$ python3 -q
>>> import numpy as np
>>> np.set_printoptions(precision=1, suppress=True, linewidth=140)
>>> tidy = lambda a: np.round(a, 1) + 0
>>> feats = np.load("x.npy")
>>> feats
array([[  9.5, -44.3,  26.9],
       [  6. , -27.1,  19.7],
       [  2.3, -11.5,  11.2],
       [ -0.7,  -1.7,   2.5],
       [ -0.8,  -0.9,   1. ],
       [ -0.6,  -0.5,   0.3],
       [ -0.5,  -0.4,   0.2],
       [  0.7,   0.6,   0.2],
       [  4.9,   6.9,   3.6],
       [  5.1,   7.3,   3.8],
       [  8.7,  16.1,   7.6],
       [ 13.4,  31.1,  13.2],
       [ 23.9,  76.4,  26.5]])
>>> A2 = np.c_[feats[:, :1] @ np.array([[0]]), np.array([2, 2, 1, 1, 2, 0, 2, 2, 2, 3, 1, 3, 1])]
>>> A2
array([[0., 2.],
       [0., 2.],
       [0., 1.],
       [0., 1.],
       [0., 2.],
       [0., 0.],
       [0., 2.],
       [0., 2.],
       [0., 2.],
       [0., 3.],
       [0., 1.],
       [0., 3.],
       [0., 1.]])
>>> tidy(np.linalg.norm(np.linalg.qr(feats)[0].T @ A2, axis=0) ** 2 / ((A2 ** 2).sum(axis=0) + 1e-12))
array([0. , 0.5])
>>> np.linalg.matrix_rank(np.c_[feats, A2])
np.int64(4)
>>> tidy(np.linalg.lstsq(feats, A2[:, 0])[0])
array([0., 0., 0.])
>>> U, s, Vh = np.linalg.svd(A2)
>>> vecs = Vh[:(s > 1e-8).sum()]
>>> rng = np.random.default_rng(153)
>>> x0 = A2[3] + 4 * A2[7] + rng.integers(2) * np.eye(2)[0]
>>> x0
array([1., 9.])
>>> np.diag(vecs.T @ vecs)
array([0., 1.])
>>> tidy(np.linalg.norm(x0 - vecs.T @ vecs @ x0))
np.float64(1.0)
>>> round(np.log10(np.linalg.cond(feats)))
1
>>> tidy(np.abs(np.linalg.svd(feats)[2][-1]))
array([0.9, 0.1, 0.5])
>>> mat = np.load("sample11.npy")
>>> mat
array([[0, 0, 0, 0],
       [0, 0, 2, 0],
       [0, 0, 0, 3],
       [0, 0, 0, 2]])
>>> def softmax(z):
...     e = np.exp(z - z.max(axis=-1, keepdims=True))
...     return e / e.sum(axis=-1, keepdims=True)
... 
>>> tidy(softmax(mat[0]))
array([0.2, 0.2, 0.2, 0.2])
>>> tidy(softmax(10 * mat[0]))
array([0.2, 0.2, 0.2, 0.2])
>>> S = mat @ mat.T / np.sqrt(4)
>>> tidy(softmax(S + np.triu(np.full(S.shape, -np.inf), 1)))
array([[1. , 0. , 0. , 0. ],
       [0.1, 0.9, 0. , 0. ],
       [0. , 0. , 1. , 0. ],
       [0. , 0. , 0.7, 0.3]])
>>> tidy(softmax(S)[0] @ mat)
array([0. , 0. , 0.5, 1.2])
>>> softmax(S).round(6).argmax(axis=1)
array([0, 1, 2, 2])
>>> tidy(softmax(S))
array([[0.2, 0.2, 0.2, 0.2],
       [0.1, 0.7, 0.1, 0.1],
       [0. , 0. , 0.8, 0.2],
       [0. , 0. , 0.7, 0.3]])
>>> np.prod(np.diag(mat)), tidy(np.linalg.det(mat))
(np.int64(0), np.float64(0.0))
>>> [int(np.linalg.matrix_rank(np.linalg.matrix_power(mat, p))) for p in range(1, 5)]
[2, 1, 1, 1]
>>> try:
...     np.linalg.inv(mat)
... except np.linalg.LinAlgError as e:
...     print(e)
... 
Singular matrix
>>> tidy(np.sort(np.linalg.eigvals(mat)))
array([0., 0., 0., 2.])
>>> U, s, Vh = np.linalg.svd(mat)
>>> np.argmax(s[:-1] / (s[1:] + 1e-6)) + 1
np.int64(2)
>>> tidy(s)
array([3.6, 2. , 0. , 0. ])
>>> A2 = U[:, :2] @ np.diag(s[:2]) @ Vh[:2]
>>> np.linalg.matrix_rank(mat, rtol=0.05)
np.int64(2)
>>> tidy(np.linalg.norm(mat - A2, 2)), s[2]
(np.float64(0.0), np.float64(0.0))
>>> np.linalg.matrix_rank(A2)
np.int64(2)
>>> tidy(np.linalg.norm(mat - A2) / np.linalg.norm(mat))
np.float64(0.0)
>>> labels = rng.permutation(4)
>>> labels
array([3, 2, 0, 1])
>>> A2 = mat[labels][:, labels]
>>> np.diag(A2)
array([2, 0, 0, 0])
>>> np.trace(A2)
np.int64(2)
>>> A2
array([[2, 0, 0, 0],
       [3, 0, 0, 0],
       [0, 0, 0, 0],
       [0, 2, 0, 0]])
